$ ipython --no-banner

In [1]: import numpy as np

In [2]: import numpy.linalg as la

In [3]: np.set_printoptions(precision=2, suppress=True, linewidth=200, floatmode="fixed")

In [4]: def rd(a):
   ...:     return np.round(a, 2) + 0
   ...: 

In [5]: data = np.loadtxt("data.csv", delimiter=",")

In [6]: print(data)
[[ 0.10 -0.40  0.00  0.30 -1.70 -0.90 -1.90  0.40]
 [-0.40  0.30  1.80  0.20  0.40 -1.60  0.30  1.40]
 [ 0.30  0.10  0.90  0.60 -0.30  1.20  0.50  1.10]
 [-0.80 -0.90 -1.00 -0.50  1.40 -0.40  0.60  0.20]
 [ 2.60  1.70 -2.70 -0.40  0.00 -0.60  0.40 -0.30]
 [-0.70 -1.00  0.10  0.70  0.20  0.10 -2.60  0.80]
 [-1.30 -0.40 -1.40  0.30  0.50  1.30  1.10 -1.30]
 [-0.20  1.50  0.80 -2.90  1.70 -0.50  0.00 -0.20]
 [-0.50  1.70  0.80  0.20 -0.20 -0.40 -1.10  0.40]
 [ 0.20  0.40  0.80 -0.90  1.20  3.00 -1.40  0.80]
 [-0.90  0.60  0.30  0.40  0.80  0.30  1.00 -0.30]
 [-1.50  1.10 -0.40  0.00  0.60 -0.40 -0.20 -1.20]
 [-0.20 -0.10  1.80 -1.00 -0.70  0.80 -0.80 -1.00]
 [ 0.10 -0.40 -0.40  0.80 -1.30  0.90 -1.30 -2.60]
 [ 0.30  2.00 -0.70  0.70  0.10 -1.00 -1.30  0.70]
 [ 0.00  0.90 -0.70  1.20 -1.70 -0.50  1.40  1.00]
 [-0.20 -1.30 -0.40  0.90 -0.30  1.30 -1.60  0.70]
 [ 0.70  1.20  1.00  0.00  0.40  1.40  1.10  1.00]
 [ 0.50 -1.50 -0.30 -0.80  1.10  0.80  0.20  0.30]
 [ 1.80 -0.10  0.50  1.60  0.70  0.50  0.90 -0.10]
 [-0.70 -1.10 -1.60 -1.00  1.20 -0.50 -1.20  1.00]
 [-0.10 -0.30 -0.40 -0.60 -0.60  1.40 -1.30  0.40]
 [-0.60  0.50  0.80 -1.40 -1.40  0.60 -1.20  0.80]
 [ 1.00 -0.20  1.00  0.70 -0.90  0.60  1.00  0.90]
 [-1.20  1.30  0.90 -1.40 -0.50  0.20  1.00  0.40]
 [ 1.20  1.50  2.30 -1.50 -1.80 -0.50  0.70  0.40]
 [-0.50 -2.50  0.00  1.50  0.50  0.40  1.00  0.50]
 [-0.70  1.50 -2.50  1.00 -1.60 -1.40  0.20 -0.10]
 [-0.30 -1.70 -0.70  0.10 -0.80 -0.90 -1.30 -0.30]
 [ 0.50 -1.30  0.20 -0.30 -0.70 -0.60  1.50  0.50]
 [-0.30  0.00  0.20 -0.50 -1.50 -1.00 -0.30 -0.40]
 [-1.30 -1.80 -0.90  1.00 -1.10  1.40 -0.90 -0.30]
 [ 1.40 -0.20 -2.00  0.00 -0.60  0.70 -1.00  1.30]
 [ 0.30 -1.40 -0.30 -0.10  0.50 -0.40 -0.90  1.00]
 [-0.20 -0.80  0.00  0.00  1.00  0.80 -0.90  1.00]
 [ 0.80 -0.50 -1.20 -0.70  1.40  2.00 -0.50  1.00]
 [ 1.00  1.10 -1.00  0.20  0.90  1.10 -2.10  0.00]
 [-1.00 -6.00 15.00 -5.00 19.00  0.00 -2.00 -2.00]
 [-0.60  1.40 -0.40 -0.50 -0.40  0.00  0.10 -0.90]
 [-0.80 -0.80 -1.30 -2.00  0.70  1.40 -0.70  0.80]
 [ 0.30 -0.80  1.50 -0.40 -1.40  0.70 -0.50  1.20]]

In [7]: gram = data.T @ data

In [8]: print(rd(np.trace(gram)), rd((data ** 2).sum()))
985.66 985.66

In [9]: print((data @ data.T).shape)
(41, 41)

In [10]: print(rd(np.diag(gram)))
[ 30.81  87.55 276.08  61.05 401.24  42.35  52.22  34.36]

In [11]: cent = 20 * np.array([[-0.3, 1.8, 0.6, 0.6, 0.8, 1.5, -1.0, -0.5, 0.7],
    ...:     [0.4, 0.8, 0.7, -0.1, -0.5, -0.9, 0.5, 1.5, 1.6]])

In [12]: rng = np.random.default_rng(469)

In [13]: lab = rng.integers(0, 2, 30)

In [14]: J = cent[lab] + rng.normal(size=(30, 9))

In [15]: print(rd(J))
[[ -7.17  35.99  11.87  13.05  16.53  28.40 -20.31 -10.51  14.43]
 [  5.25  16.22  13.53  -1.59 -10.04 -18.54   9.41  29.66  34.02]
 [ -5.52  36.71  13.66  13.53  16.64  30.33 -18.16  -9.47  13.09]
 [  6.97  14.19  12.40  -1.88 -10.66 -18.58   9.99  29.24  32.51]
 [ -4.87  37.23  11.11  11.33  16.81  28.73 -21.02  -9.75  15.98]
 [ -5.78  36.53  10.29  11.88  17.23  31.47 -19.64 -10.32  11.84]
 [ -6.44  37.12  11.36  11.87  17.80  29.70 -20.42  -9.51  15.49]
 [ -6.29  34.36  10.94  14.10  15.06  29.81 -19.12  -9.47  13.64]
 [  7.43  14.51  13.37  -2.65  -9.60 -16.32  10.13  29.99  30.99]
 [  6.62  15.06  14.78  -1.63  -7.25 -17.71   9.52  28.92  30.51]
 [  5.65  17.41  13.37  -1.72  -8.72 -17.38  11.10  31.87  32.52]
 [ -7.31  34.37  12.58  11.39  16.85  31.87 -21.19  -8.31  15.60]
 [ -5.55  36.39  13.00  11.42  13.52  30.38 -20.47 -10.58  14.39]
 [  6.39  16.64  12.64  -2.45 -12.27 -18.16  11.01  30.18  31.20]
 [ -6.17  36.73   9.76  11.25  15.85  29.28 -19.69  -9.37  14.83]
 [ -5.89  36.53  11.23  12.92  16.29  30.00 -19.17 -10.07  13.89]
 [ -6.87  37.14  10.31   9.93  16.45  30.53 -20.80 -10.35  13.11]
 [ -5.61  36.54  12.56  11.81  17.40  30.56 -19.54 -10.62  14.92]
 [  4.24  15.47  12.87   0.61 -11.03 -18.23   9.81  29.24  31.62]
 [ -6.72  35.06  12.33  12.20  15.25  29.67 -19.35  -8.77  13.87]
 [ -6.18  35.52   9.73  12.41  15.74  30.27 -20.30 -10.42  11.81]
 [ -6.06  34.84  13.17  11.86  16.03  29.62 -18.38  -9.92  13.98]
 [  6.26  13.60  15.47   0.19 -11.09 -17.48   9.54  29.62  32.57]
 [ -5.88  36.72  12.33  12.71  15.67  29.88 -18.63  -9.17  15.00]
 [ -6.44  35.48  10.86  12.86  16.55  30.19 -19.99 -10.00  11.64]
 [  7.80  16.22  14.58  -1.89 -10.37 -18.93  10.59  31.20  32.91]
 [  8.66  16.15  14.40  -3.13 -10.65 -17.01   9.76  28.96  31.87]
 [  7.02  13.95  13.48  -0.60  -9.05 -17.23   9.48  30.31  31.12]
 [ -6.54  36.73  12.30  11.23  16.50  28.91 -20.49 -11.27  11.82]
 [ -3.66  35.65  13.04  12.91  16.94  30.89 -19.54  -9.80  14.24]]

In [16]: Xc = J - J.mean(axis=1)
---------------------------------------------------------------------------
ValueError                                Traceback (most recent call last)
Cell In[16], line 1
----> 1 Xc = J - J.mean(axis=1)

ValueError: operands could not be broadcast together with shapes (30,9) (30,) 

In [17]: Xc = J - J.mean(axis=0)

In [18]: Uu, sigma, Vh = la.svd(Xc, full_matrices=False)

In [19]: print(rd((sigma ** 2).sum() ** 2 / (sigma ** 4).sum()))
1.01

In [20]: print(rd(Xc.mean(axis=0)))
[0.00 0.00 0.00 0.00 0.00 0.00 0.00 0.00 0.00]

In [21]: print(rd(sigma))
[213.83   7.11   6.92   6.23   5.42   5.05   4.50   3.91   2.23]

In [22]: print(rd(np.abs(Vh[-1])))
[0.18 0.25 0.13 0.23 0.13 0.12 0.66 0.54 0.28]

In [23]: print((np.sign(Uu[:, 0]) == np.sign(Uu[0, 0])).astype(int))
[1 0 1 0 1 1 1 1 0 0 0 1 1 0 1 1 1 1 0 1 1 1 0 1 1 0 0 0 1 1]

In [24]: print(la.matrix_rank(Xc))
9

In [25]: Xc = J - J.mean(axis=0)

In [26]: evecs = la.svd(Xc)[2][:2]

In [27]: M2 = Xc - Xc @ evecs.T @ evecs

In [28]: print(rd((Xc @ evecs.T).std(axis=0)))
[39.04  1.30]

In [29]: print(rd(la.norm(M2) / la.norm(Xc)))
0.06

In [30]: cent = J[[11, 18]].astype(float)

In [31]: for _ in range(4):
    ...:     lab = la.norm(J[:, None] - cent, axis=-1).argmin(axis=1)
    ...:     cent = np.array([J[lab == j].mean(axis=0) for j in range(2)])
    ...: 

In [32]: print(lab)
[0 1 0 1 0 0 0 0 1 1 1 0 0 1 0 0 0 0 1 0 0 0 1 0 0 1 1 1 0 0]

In [33]: print(np.bincount(lab))
[19 11]

In [34]: lab = rng.permutation(9)

In [35]: M2 = J[:, lab] * rng.choice([-1, 1], 9)

In [36]: print(rd(M2))
[[ 35.99 -11.87  14.43 -28.40  10.51   7.17  20.31 -13.05  16.53]
 [ 16.22 -13.53  34.02  18.54 -29.66  -5.25  -9.41   1.59 -10.04]
 [ 36.71 -13.66  13.09 -30.33   9.47   5.52  18.16 -13.53  16.64]
 [ 14.19 -12.40  32.51  18.58 -29.24  -6.97  -9.99   1.88 -10.66]
 [ 37.23 -11.11  15.98 -28.73   9.75   4.87  21.02 -11.33  16.81]
 [ 36.53 -10.29  11.84 -31.47  10.32   5.78  19.64 -11.88  17.23]
 [ 37.12 -11.36  15.49 -29.70   9.51   6.44  20.42 -11.87  17.80]
 [ 34.36 -10.94  13.64 -29.81   9.47   6.29  19.12 -14.10  15.06]
 [ 14.51 -13.37  30.99  16.32 -29.99  -7.43 -10.13   2.65  -9.60]
 [ 15.06 -14.78  30.51  17.71 -28.92  -6.62  -9.52   1.63  -7.25]
 [ 17.41 -13.37  32.52  17.38 -31.87  -5.65 -11.10   1.72  -8.72]
 [ 34.37 -12.58  15.60 -31.87   8.31   7.31  21.19 -11.39  16.85]
 [ 36.39 -13.00  14.39 -30.38  10.58   5.55  20.47 -11.42  13.52]
 [ 16.64 -12.64  31.20  18.16 -30.18  -6.39 -11.01   2.45 -12.27]
 [ 36.73  -9.76  14.83 -29.28   9.37   6.17  19.69 -11.25  15.85]
 [ 36.53 -11.23  13.89 -30.00  10.07   5.89  19.17 -12.92  16.29]
 [ 37.14 -10.31  13.11 -30.53  10.35   6.87  20.80  -9.93  16.45]
 [ 36.54 -12.56  14.92 -30.56  10.62   5.61  19.54 -11.81  17.40]
 [ 15.47 -12.87  31.62  18.23 -29.24  -4.24  -9.81  -0.61 -11.03]
 [ 35.06 -12.33  13.87 -29.67   8.77   6.72  19.35 -12.20  15.25]
 [ 35.52  -9.73  11.81 -30.27  10.42   6.18  20.30 -12.41  15.74]
 [ 34.84 -13.17  13.98 -29.62   9.92   6.06  18.38 -11.86  16.03]
 [ 13.60 -15.47  32.57  17.48 -29.62  -6.26  -9.54  -0.19 -11.09]
 [ 36.72 -12.33  15.00 -29.88   9.17   5.88  18.63 -12.71  15.67]
 [ 35.48 -10.86  11.64 -30.19  10.00   6.44  19.99 -12.86  16.55]
 [ 16.22 -14.58  32.91  18.93 -31.20  -7.80 -10.59   1.89 -10.37]
 [ 16.15 -14.40  31.87  17.01 -28.96  -8.66  -9.76   3.13 -10.65]
 [ 13.95 -13.48  31.12  17.23 -30.31  -7.02  -9.48   0.60  -9.05]
 [ 36.73 -12.30  11.82 -28.91  11.27   6.54  20.49 -11.23  16.50]
 [ 35.65 -13.04  14.24 -30.89   9.80   3.66  19.54 -12.91  16.94]]

In [37]: Uu, _, Vh = la.svd(J.T @ M2)

In [38]: print(lab)
[1 2 8 5 7 0 6 3 4]

In [39]: print(rd(la.lstsq(J, M2)[0]))
[[ 0.00  0.00  0.00  0.00  0.00 -1.00  0.00  0.00  0.00]
 [ 1.00  0.00  0.00  0.00  0.00  0.00  0.00  0.00  0.00]
 [ 0.00 -1.00  0.00  0.00  0.00  0.00  0.00  0.00  0.00]
 [ 0.00  0.00  0.00  0.00  0.00  0.00  0.00 -1.00  0.00]
 [ 0.00  0.00  0.00  0.00  0.00  0.00  0.00  0.00  1.00]
 [ 0.00  0.00  0.00 -1.00  0.00  0.00  0.00  0.00  0.00]
 [ 0.00  0.00  0.00  0.00  0.00  0.00 -1.00  0.00  0.00]
 [ 0.00  0.00  0.00  0.00 -1.00  0.00  0.00  0.00  0.00]
 [ 0.00  0.00  1.00  0.00  0.00  0.00  0.00  0.00  0.00]]

In [40]: print(rd(Uu @ Vh))
[[ 0.00  0.00  0.00  0.00  0.00 -1.00  0.00  0.00  0.00]
 [ 1.00  0.00  0.00  0.00  0.00  0.00  0.00  0.00  0.00]
 [ 0.00 -1.00  0.00  0.00  0.00  0.00  0.00  0.00  0.00]
 [ 0.00  0.00  0.00  0.00  0.00  0.00  0.00 -1.00  0.00]
 [ 0.00  0.00  0.00  0.00  0.00  0.00  0.00  0.00  1.00]
 [ 0.00  0.00  0.00 -1.00  0.00  0.00  0.00  0.00  0.00]
 [ 0.00  0.00  0.00  0.00  0.00  0.00 -1.00  0.00  0.00]
 [ 0.00  0.00  0.00  0.00 -1.00  0.00  0.00  0.00  0.00]
 [ 0.00  0.00  1.00  0.00  0.00  0.00  0.00  0.00  0.00]]

In [41]: M2 = J / np.sqrt((J ** 2).mean(axis=1, keepdims=True))

In [42]: print(rd(la.norm(M2, axis=1)))
[3.00 3.00 3.00 3.00 3.00 3.00 3.00 3.00 3.00 3.00 3.00 3.00 3.00 3.00 3.00 3.00 3.00 3.00 3.00 3.00 3.00 3.00 3.00 3.00 3.00 3.00 3.00 3.00 3.00 3.00]

In [43]: mat = np.loadtxt("out1.csv", delimiter=",")

In [44]: print(mat)
[[ 0.00 -1.00  1.78 -0.30]
 [ 0.90 -0.70  1.96  0.40]
 [ 0.20  0.40 -0.69 -1.20]
 [ 1.10  1.20 -2.37  0.00]
 [ 0.10  1.10 -2.05 -1.00]
 [ 0.20 -0.10  0.26  0.10]
 [ 0.60 -0.50  1.13 -2.00]
 [ 0.70 -1.10  1.93  0.20]
 [-0.10  1.40 -2.49 -0.50]
 [ 0.10 -1.40  3.31  2.10]
 [-0.20  0.30 -0.44  2.30]
 [-0.50 -0.70  1.57  0.50]
 [ 1.80 -0.10  0.13  0.50]
 [ 1.20 -0.30  0.54  0.80]
 [ 0.70 -1.50  2.95  2.70]
 [-0.40 -1.20  2.04 -1.70]
 [ 1.80  0.60 -1.30  0.30]
 [ 2.30 -2.30  4.81 -0.30]
 [ 0.60 -1.00  1.79 -1.30]
 [ 0.40  1.40 -2.91  0.50]
 [ 0.80  0.20 -0.14 -0.30]
 [-0.90 -0.40  0.57  0.70]
 [ 2.00  0.90 -1.87 -0.40]
 [-0.30 -0.30  0.07  1.10]
 [ 0.70 -0.20  0.24  0.70]
 [-0.30 -0.20  0.37  1.60]
 [-1.20  0.60 -1.27 -0.20]
 [ 0.20  0.20 -0.82 -0.60]
 [ 1.30  0.60 -0.91 -0.50]
 [ 0.40  0.20 -0.57 -0.70]
 [ 1.00 -0.20  0.63  0.40]
 [-2.10 -1.90  4.20 -0.40]
 [ 1.10 -0.60  0.20 -0.10]
 [-0.60  0.30 -1.05 -0.60]
 [ 0.00 -0.10 -0.46  1.90]
 [-0.50  0.20 -0.36 -1.00]
 [-1.40  0.50 -0.94 -1.90]
 [-0.80  0.20  0.28  0.70]
 [ 1.30 -1.40  2.59  0.20]
 [-0.60  0.00  0.34 -0.70]]

In [45]: lab = mat[:, 1] > np.median(mat[:, 1])

In [46]: u = mat[lab].mean(axis=0) - mat[~lab].mean(axis=0)

In [47]: print(rd(u))
[-0.23  1.35 -2.57 -0.68]

In [48]: print(lab.astype(int))
[0 0 1 1 1 0 0 0 1 0 1 0 0 0 0 0 1 0 0 1 1 0 1 0 0 0 1 1 1 1 0 0 0 1 0 1 1 1 0 1]

In [49]: print(np.argsort(-np.abs(u).round(6), kind="stable"))
[2 1 3 0]

In [50]: print(((mat - mat.mean(axis=0)) @ u > 0).astype(int))
[0 0 1 1 1 1 0 0 1 0 1 0 0 0 0 0 1 0 0 1 1 0 1 0 0 0 1 1 1 1 0 0 0 1 1 1 1 1 0 1]

In [51]: print((((mat - mat.mean(axis=0)) @ u > 0) == lab).mean())
0.95
